$ ipython --no-banner

In [1]: import numpy as np

In [2]: np.set_printoptions(precision=3, suppress=True, linewidth=100)

In [3]: data = np.load("w.npy")

In [4]: data
Out[4]: 
array([[0, 0, 0],
       [0, 0, 0],
       [1, 0, 0]])

In [5]: U, sig, VT = np.linalg.svd(data)

In [6]: evecs = VT[:(sig > 1e-8).sum()]

In [7]: rng = np.random.default_rng(97)

In [8]: x0 = data[2] + -2 * data[1] + rng.integers(2) * np.eye(3)[2]

In [9]: x0
Out[9]: array([1., 0., 0.])

In [10]: np.allclose(evecs.T @ evecs @ x0, x0)
Out[10]: True

In [11]: evecs.T @ evecs
Out[11]: 
array([[1., 0., 0.],
       [0., 0., 0.],
       [0., 0., 0.]])

In [12]: np.linalg.matrix_rank(np.vstack([data, x0]))
Out[12]: np.int64(1)

In [13]: m1 = -1 * np.eye(4) + np.eye(4, k=1)

In [14]: m1
Out[14]: 
array([[-1.,  1.,  0.,  0.],
       [ 0., -1.,  1.,  0.],
       [ 0.,  0., -1.,  1.],
       [ 0.,  0.,  0., -1.]])

In [15]: # triangular

In [16]: lab = rng.permutation(4)

In [17]: lab
Out[17]: array([1, 3, 0, 2])

In [18]: A2 = m1[lab][:, lab]

In [19]: np.trace(A2)
Out[19]: np.float64(-4.0)

In [20]: round(np.linalg.det(A2), 3), round(float(np.linalg.det(m1[lab])), 3)
Out[20]: (np.float64(1.0), -1.0)

In [21]: np.diag(A2)
Out[21]: array([-1., -1., -1., -1.])

In [22]: np.allclose(A2, m1)
Out[22]: False

In [23]: A = np.array([[-5, -4, 4], [5, -3, -3], [-4, -4, 2]]) * (rng.random((3, 3)) < 0.3)

In [24]: A
Out[24]: 
array([[ 0,  0,  4],
       [ 0, -3, -3],
       [ 0,  0,  0]])

In [25]: np.allclose(A[:-1].T @ np.linalg.lstsq(A[:-1].T, A[-1])[0], A[-1])
Out[25]: True

In [26]: np.sort(np.abs(np.linalg.eigvals(A)))
Out[26]: array([0., 0., 3.])

In [27]: np.allclose(A, A.T)
Out[27]: False

In [28]: A @ A
Out[28]: 
array([[0, 0, 0],
       [0, 9, 9],
       [0, 0, 0]])

In [29]: x0 = np.array([-3, 3, -5])

In [30]: a = np.maximum(A @ x0, 0)

In [31]: A.T @ a
Out[31]: array([  0, -18, -18])

In [32]: a
Out[32]: array([0, 6, 0])

In [33]: np.flatnonzero(a > 1e-9)
Out[33]: array([1])

In [34]: A * (a > 1e-9)[:, None]
Out[34]: 
array([[ 0,  0,  0],
       [ 0, -3, -3],
       [ 0,  0,  0]])

In [35]: np.maximum(A @ (3 * x0), 0)
Out[35]: array([ 0, 18,  0])

In [36]: U, sig, VT = np.linalg.svd(A)

In [37]: evecs = VT[:(sig > 1e-8).sum()]

In [38]: x0 = A[2] + -2 * A[0] + rng.integers(2) * np.eye(3)[2]

In [39]: x0
Out[39]: array([ 0.,  0., -8.])

In [40]: np.linalg.matrix_rank(np.vstack([A, x0]))
Out[40]: np.int64(2)

In [41]: np.allclose(evecs.T @ evecs @ x0, x0)
Out[41]: True

In [42]: W0 = np.load("m.npy")

In [43]: W0
Out[43]: 
array([[2, 1, 1, 3],
       [2, 3, 1, 2],
       [3, 2, 3, 0],
       [2, 1, 1, 3]])

In [44]: np.linalg.cond(W0) > 100
Out[44]: np.True_

In [45]: A2 = W0[0, 0] * W0[1:] - np.outer(W0[1:, 0], W0[0])

In [46]: A2
Out[46]: 
array([[ 0,  4,  0, -2],
       [ 0,  1,  3, -9],
       [ 0,  0,  0,  0]])

In [47]: np.flatnonzero(~A2.round(6).any(axis=1))
Out[47]: array([2])

In [48]: W0[:, 0] / W0[0, 0]
Out[48]: array([1. , 1. , 1.5, 1. ])

In [49]: np.abs(np.diag(np.linalg.qr(W0)[1])) > 1e-9
Out[49]: array([ True,  True,  True, False])

In [50]: np.unique(W0.round(6), axis=0).shape
Out[50]: (3, 4)

In [51]: A2 = W0 / np.linalg.norm(W0, axis=1, keepdims=True)

In [52]: cov = A2 @ A2.T

In [53]: np.argwhere(np.triu(np.abs(cov) > 0.95, 1))
Out[53]: array([[0, 3]])

In [54]: cov
Out[54]: 
array([[1.   , 0.852, 0.606, 1.   ],
       [0.852, 1.   , 0.754, 0.852],
       [0.606, 0.754, 1.   , 0.606],
       [1.   , 0.852, 0.606, 1.   ]])

In [55]: cov[2]
Out[55]: array([0.606, 0.754, 1.   , 0.606])

In [56]: J = np.load("x.npy")

In [57]: J
Out[57]: 
array([[ 0.601, -1.3  , -3.099],
       [ 1.722, -1.861, -1.417],
       [ 2.663, -2.331, -0.006],
       [ 3.301, -2.651,  0.952],
       [ 1.046, -1.523, -2.431],
       [ 5.371, -3.686,  4.057],
       [ 0.622, -1.311, -3.068],
       [ 2.442, -2.221, -0.337],
       [ 3.015, -2.507,  0.522],
       [ 0.461, -1.231, -3.308],
       [ 1.328, -1.664, -2.008],
       [-1.139, -0.43 , -5.709],
       [ 1.347, -1.673, -1.98 ],
       [ 4.24 , -3.12 ,  2.359],
       [ 0.128, -1.064, -3.808],
       [ 0.235, -1.118, -3.647],
       [ 1.335, -1.667, -1.998],
       [-0.562, -0.719, -4.843],
       [-2.261,  0.13 , -7.391],
       [ 4.077, -3.039,  2.116],
       [-2.199,  0.099, -7.298],
       [ 0.55 , -1.275, -3.176],
       [ 3.252, -2.626,  0.878]])

In [58]: x0 = np.array([-1, 1, -2])

In [59]: a = np.maximum(J @ x0, 0)

In [60]: J.T @ a
Out[60]: array([ -76.623,  -52.981, -480.104])

In [61]: J * (a > 1e-9)[:, None]
Out[61]: 
array([[ 0.601, -1.3  , -3.099],
       [ 0.   , -0.   , -0.   ],
       [ 0.   , -0.   , -0.   ],
       [ 0.   , -0.   ,  0.   ],
       [ 1.046, -1.523, -2.431],
       [ 0.   , -0.   ,  0.   ],
       [ 0.622, -1.311, -3.068],
       [ 0.   , -0.   , -0.   ],
       [ 0.   , -0.   ,  0.   ],
       [ 0.461, -1.231, -3.308],
       [ 1.328, -1.664, -2.008],
       [-1.139, -0.43 , -5.709],
       [ 1.347, -1.673, -1.98 ],
       [ 0.   , -0.   ,  0.   ],
       [ 0.128, -1.064, -3.808],
       [ 0.235, -1.118, -3.647],
       [ 1.335, -1.667, -1.998],
       [-0.562, -0.719, -4.843],
       [-2.261,  0.13 , -7.391],
       [ 0.   , -0.   ,  0.   ],
       [-2.199,  0.099, -7.298],
       [ 0.55 , -1.275, -3.176],
       [ 0.   , -0.   ,  0.   ]])
